% ipython --no-banner

In [1]: import numpy as np

In [2]: import numpy.linalg as la

In [3]: np.set_printoptions(precision=2, suppress=True, linewidth=200)

In [4]: def rnd(a):
   ...:     return np.round(a, 2) + 0
   ...: 

In [5]: mat = np.loadtxt("a.csv", delimiter=",")

In [6]: mat
Out[6]: 
array([[1., 9., 0., 7., 2., 2., 7., 7., 8., 6.],
       [4., 2., 5., 5., 2., 1., 3., 6., 8., 8.],
       [1., 3., 0., 7., 8., 1., 8., 6., 8., 6.],
       [4., 2., 3., 4., 1., 5., 8., 3., 3., 3.],
       [9., 2., 2., 4., 0., 2., 6., 5., 9., 1.],
       [3., 0., 9., 8., 2., 2., 7., 5., 4., 7.],
       [0., 4., 9., 9., 6., 4., 3., 9., 2., 9.],
       [6., 0., 7., 3., 5., 7., 5., 6., 4., 4.],
       [8., 6., 0., 8., 3., 8., 6., 5., 3., 6.],
       [3., 4., 8., 2., 7., 1., 4., 2., 3., 9.],
       [9., 8., 2., 7., 0., 5., 1., 8., 7., 1.],
       [6., 5., 9., 2., 9., 8., 8., 2., 0., 0.]])

In [7]: proj = mat @ la.solve(mat.T @ mat, mat.T)

In [8]: rnd(np.diag(proj))
Out[8]: array([0.86, 0.73, 0.94, 0.5 , 0.89, 0.84, 0.89, 0.8 , 0.93, 0.9 , 0.8 , 0.91])

In [9]: rnd(proj @ mat[:, 2])
Out[9]: array([0., 5., 0., 3., 2., 9., 9., 7., 0., 8., 2., 9.])

In [10]: print(rnd(la.eigvalsh(proj)))
[0. 0. 1. 1. 1. 1. 1. 1. 1. 1. 1. 1.]

In [11]: rnd(np.trace(proj))
Out[11]: np.float64(10.0)

In [12]: left, sig, Vt = la.svd(mat, full_matrices=False)

In [13]: print(np.allclose(left * sig @ Vt, mat))
True

In [14]: rnd(Vt @ Vt.T)
Out[14]: 
array([[1., 0., 0., 0., 0., 0., 0., 0., 0., 0.],
       [0., 1., 0., 0., 0., 0., 0., 0., 0., 0.],
       [0., 0., 1., 0., 0., 0., 0., 0., 0., 0.],
       [0., 0., 0., 1., 0., 0., 0., 0., 0., 0.],
       [0., 0., 0., 0., 1., 0., 0., 0., 0., 0.],
       [0., 0., 0., 0., 0., 1., 0., 0., 0., 0.],
       [0., 0., 0., 0., 0., 0., 1., 0., 0., 0.],
       [0., 0., 0., 0., 0., 0., 0., 1., 0., 0.],
       [0., 0., 0., 0., 0., 0., 0., 0., 1., 0.],
       [0., 0., 0., 0., 0., 0., 0., 0., 0., 1.]])

In [15]: rnd(left.T @ mat @ Vt.T)
Out[15]: 
array([[51.84,  0.  ,  0.  ,  0.  ,  0.  ,  0.  ,  0.  ,  0.  ,  0.  ,  0.  ],
       [ 0.  , 17.33,  0.  ,  0.  ,  0.  ,  0.  ,  0.  ,  0.  ,  0.  ,  0.  ],
       [ 0.  ,  0.  , 15.32,  0.  ,  0.  ,  0.  ,  0.  ,  0.  ,  0.  ,  0.  ],
       [ 0.  ,  0.  ,  0.  , 10.75,  0.  ,  0.  ,  0.  ,  0.  ,  0.  ,  0.  ],
       [ 0.  ,  0.  ,  0.  ,  0.  , 10.07,  0.  ,  0.  ,  0.  ,  0.  ,  0.  ],
       [ 0.  ,  0.  ,  0.  ,  0.  ,  0.  ,  7.74,  0.  ,  0.  ,  0.  ,  0.  ],
       [ 0.  ,  0.  ,  0.  ,  0.  ,  0.  ,  0.  ,  6.13,  0.  ,  0.  ,  0.  ],
       [ 0.  ,  0.  ,  0.  ,  0.  ,  0.  ,  0.  ,  0.  ,  5.77,  0.  ,  0.  ],
       [ 0.  ,  0.  ,  0.  ,  0.  ,  0.  ,  0.  ,  0.  ,  0.  ,  3.48,  0.  ],
       [ 0.  ,  0.  ,  0.  ,  0.  ,  0.  ,  0.  ,  0.  ,  0.  ,  0.  ,  0.77]])

In [16]: rnd(left.T @ left)
Out[16]: 
array([[1., 0., 0., 0., 0., 0., 0., 0., 0., 0.],
       [0., 1., 0., 0., 0., 0., 0., 0., 0., 0.],
       [0., 0., 1., 0., 0., 0., 0., 0., 0., 0.],
       [0., 0., 0., 1., 0., 0., 0., 0., 0., 0.],
       [0., 0., 0., 0., 1., 0., 0., 0., 0., 0.],
       [0., 0., 0., 0., 0., 1., 0., 0., 0., 0.],
       [0., 0., 0., 0., 0., 0., 1., 0., 0., 0.],
       [0., 0., 0., 0., 0., 0., 0., 1., 0., 0.],
       [0., 0., 0., 0., 0., 0., 0., 0., 1., 0.],
       [0., 0., 0., 0., 0., 0., 0., 0., 0., 1.]])

In [17]: r0 = np.array([0, 0])

In [18]: np.correlate(mat[10], mat[3], "full")
Out[18]: array([ 27.,  51.,  57., 123., 136., 101., 128., 138., 145., 167., 155., 142.,  98.,  57.,  75.,  45.,  49.,  30.,   4.])

In [19]: np.convolve(mat[10], r0)
Out[19]: array([0., 0., 0., 0., 0., 0., 0., 0., 0., 0., 0.])

In [20]: vec = np.array([1, 1, 0, 3, 0, 3, 3, 1, 0, 1])

In [21]: mat * vec
Out[21]: 
array([[ 1.,  9.,  0., 21.,  0.,  6., 21.,  7.,  0.,  6.],
       [ 4.,  2.,  0., 15.,  0.,  3.,  9.,  6.,  0.,  8.],
       [ 1.,  3.,  0., 21.,  0.,  3., 24.,  6.,  0.,  6.],
       [ 4.,  2.,  0., 12.,  0., 15., 24.,  3.,  0.,  3.],
       [ 9.,  2.,  0., 12.,  0.,  6., 18.,  5.,  0.,  1.],
       [ 3.,  0.,  0., 24.,  0.,  6., 21.,  5.,  0.,  7.],
       [ 0.,  4.,  0., 27.,  0., 12.,  9.,  9.,  0.,  9.],
       [ 6.,  0.,  0.,  9.,  0., 21., 15.,  6.,  0.,  4.],
       [ 8.,  6.,  0., 24.,  0., 24., 18.,  5.,  0.,  6.],
       [ 3.,  4.,  0.,  6.,  0.,  3., 12.,  2.,  0.,  9.],
       [ 9.,  8.,  0., 21.,  0., 15.,  3.,  8.,  0.,  1.],
       [ 6.,  5.,  0.,  6.,  0., 24., 24.,  2.,  0.,  0.]])

In [22]: (mat @ vec).argmax()
Out[22]: np.int64(8)

In [23]: vec @ mat
Traceback (most recent call last):
  Cell In[23], line 1
    vec @ mat
ValueError: matmul: Input operand 1 has a mismatch in its core dimension 0, with gufunc signature (n?,k),(k,m?)->(n?,m?) (size 12 is different from 10)


In [24]: (mat * vec).sum(axis=1)
Out[24]: array([71., 47., 64., 63., 53., 66., 70., 61., 91., 39., 65., 67.])

In [25]: rng = np.random.default_rng(139)

In [26]: z = rng.permutation(10)

In [27]: other = mat[:, z] * rng.choice([-1, 1], 10)

In [28]: other
Out[28]: 
array([[-7.,  6., -7., -1., -2.,  8.,  7.,  9., -0., -2.],
       [-6.,  8., -3., -4., -1.,  8.,  5.,  2., -5., -2.],
       [-6.,  6., -8., -1., -1.,  8.,  7.,  3., -0., -8.],
       [-3.,  3., -8., -4., -5.,  3.,  4.,  2., -3., -1.],
       [-5.,  1., -6., -9., -2.,  9.,  4.,  2., -2., -0.],
       [-5.,  7., -7., -3., -2.,  4.,  8.,  0., -9., -2.],
       [-9.,  9., -3., -0., -4.,  2.,  9.,  4., -9., -6.],
       [-6.,  4., -5., -6., -7.,  4.,  3.,  0., -7., -5.],
       [-5.,  6., -6., -8., -8.,  3.,  8.,  6., -0., -3.],
       [-2.,  9., -4., -3., -1.,  3.,  2.,  4., -8., -7.],
       [-8.,  1., -1., -9., -5.,  7.,  7.,  8., -2., -0.],
       [-2.,  0., -8., -6., -8.,  0.,  2.,  5., -9., -9.]])

In [29]: left, _, Vt = la.svd(mat.T @ other)

In [30]: rnd(la.lstsq(mat, other)[0])
Out[30]: 
array([[ 0.,  0.,  0., -1.,  0.,  0.,  0.,  0.,  0.,  0.],
       [ 0.,  0.,  0.,  0.,  0.,  0.,  0.,  1.,  0.,  0.],
       [ 0.,  0.,  0.,  0.,  0.,  0.,  0.,  0., -1.,  0.],
       [ 0.,  0.,  0.,  0.,  0.,  0.,  1.,  0.,  0.,  0.],
       [ 0.,  0.,  0.,  0.,  0.,  0.,  0.,  0.,  0., -1.],
       [ 0.,  0.,  0.,  0., -1.,  0.,  0.,  0.,  0.,  0.],
       [ 0.,  0., -1.,  0.,  0.,  0.,  0.,  0.,  0.,  0.],
       [-1.,  0.,  0.,  0.,  0.,  0.,  0.,  0.,  0.,  0.],
       [ 0.,  0.,  0.,  0.,  0.,  1.,  0.,  0.,  0.,  0.],
       [ 0.,  1.,  0.,  0.,  0.,  0.,  0.,  0.,  0.,  0.]])

In [31]: z
Out[31]: array([7, 9, 6, 0, 5, 8, 3, 1, 2, 4])

In [32]: rnd(left @ Vt)
Out[32]: 
array([[ 0.,  0.,  0., -1.,  0.,  0.,  0.,  0.,  0.,  0.],
       [ 0.,  0.,  0.,  0.,  0.,  0.,  0.,  1.,  0.,  0.],
       [ 0.,  0.,  0.,  0.,  0.,  0.,  0.,  0., -1.,  0.],
       [ 0.,  0.,  0.,  0.,  0.,  0.,  1.,  0.,  0.,  0.],
       [ 0.,  0.,  0.,  0.,  0.,  0.,  0.,  0.,  0., -1.],
       [ 0.,  0.,  0.,  0., -1.,  0.,  0.,  0.,  0.,  0.],
       [ 0.,  0., -1.,  0.,  0.,  0.,  0.,  0.,  0.,  0.],
       [-1.,  0.,  0.,  0.,  0.,  0.,  0.,  0.,  0.,  0.],
       [ 0.,  0.,  0.,  0.,  0.,  1.,  0.,  0.,  0.,  0.],
       [ 0.,  1.,  0.,  0.,  0.,  0.,  0.,  0.,  0.,  0.]])

In [33]: X = np.loadtxt("data.csv", delimiter=",")

In [34]: rnd(X)
Out[34]: 
array([[0.17, 0.17, 0.  , 0.  , 0.17, 0.17, 0.17, 0.  , 0.17],
       [0.  , 0.4 , 0.2 , 0.  , 0.  , 0.  , 0.2 , 0.2 , 0.  ],
       [0.33, 0.33, 0.33, 0.  , 0.  , 0.  , 0.  , 0.  , 0.  ],
       [0.17, 0.  , 0.17, 0.17, 0.17, 0.  , 0.  , 0.17, 0.17],
       [0.  , 0.2 , 0.  , 0.2 , 0.2 , 0.  , 0.2 , 0.2 , 0.  ],
       [0.  , 0.2 , 0.  , 0.  , 0.2 , 0.2 , 0.  , 0.2 , 0.2 ],
       [0.  , 0.  , 0.  , 0.  , 0.  , 0.33, 0.67, 0.  , 0.  ],
       [0.17, 0.  , 0.17, 0.17, 0.  , 0.  , 0.  , 0.33, 0.17],
       [0.  , 0.  , 0.  , 0.33, 0.33, 0.  , 0.  , 0.  , 0.33]])

In [35]: # rows sum to 1

In [36]: rnd(la.matrix_power(X, 100))
Out[36]: 
array([[0.08, 0.14, 0.09, 0.09, 0.1 , 0.09, 0.18, 0.12, 0.1 ],
       [0.08, 0.14, 0.09, 0.09, 0.1 , 0.09, 0.18, 0.12, 0.1 ],
       [0.08, 0.14, 0.09, 0.09, 0.1 , 0.09, 0.18, 0.12, 0.1 ],
       [0.08, 0.14, 0.09, 0.09, 0.1 , 0.09, 0.18, 0.12, 0.1 ],
       [0.08, 0.14, 0.09, 0.09, 0.1 , 0.09, 0.18, 0.12, 0.1 ],
       [0.08, 0.14, 0.09, 0.09, 0.1 , 0.09, 0.18, 0.12, 0.1 ],
       [0.08, 0.14, 0.09, 0.09, 0.1 , 0.09, 0.18, 0.12, 0.1 ],
       [0.08, 0.14, 0.09, 0.09, 0.1 , 0.09, 0.18, 0.12, 0.1 ],
       [0.08, 0.14, 0.09, 0.09, 0.1 , 0.09, 0.18, 0.12, 0.1 ]])

In [37]: rnd(X.sum(axis=1))
Out[37]: array([1., 1., 1., 1., 1., 1., 1., 1., 1.])

In [38]: p = np.eye(9)[0]

In [39]: for _ in range(7):
    ...:     p = p @ X
    ...:     print(p.round(2))
    ...: 
[0.17 0.17 0.   0.   0.17 0.17 0.17 0.   0.17]
[0.03 0.16 0.03 0.09 0.15 0.12 0.21 0.1  0.12]
[0.05 0.13 0.07 0.1  0.11 0.1  0.2  0.13 0.1 ]
[0.07 0.13 0.09 0.09 0.1  0.1  0.19 0.13 0.1 ]
[0.08 0.13 0.09 0.09 0.1  0.1  0.19 0.12 0.1 ]
[0.08 0.14 0.09 0.09 0.1  0.09 0.18 0.12 0.1 ]
[0.08 0.14 0.09 0.09 0.1  0.09 0.18 0.12 0.1 ]
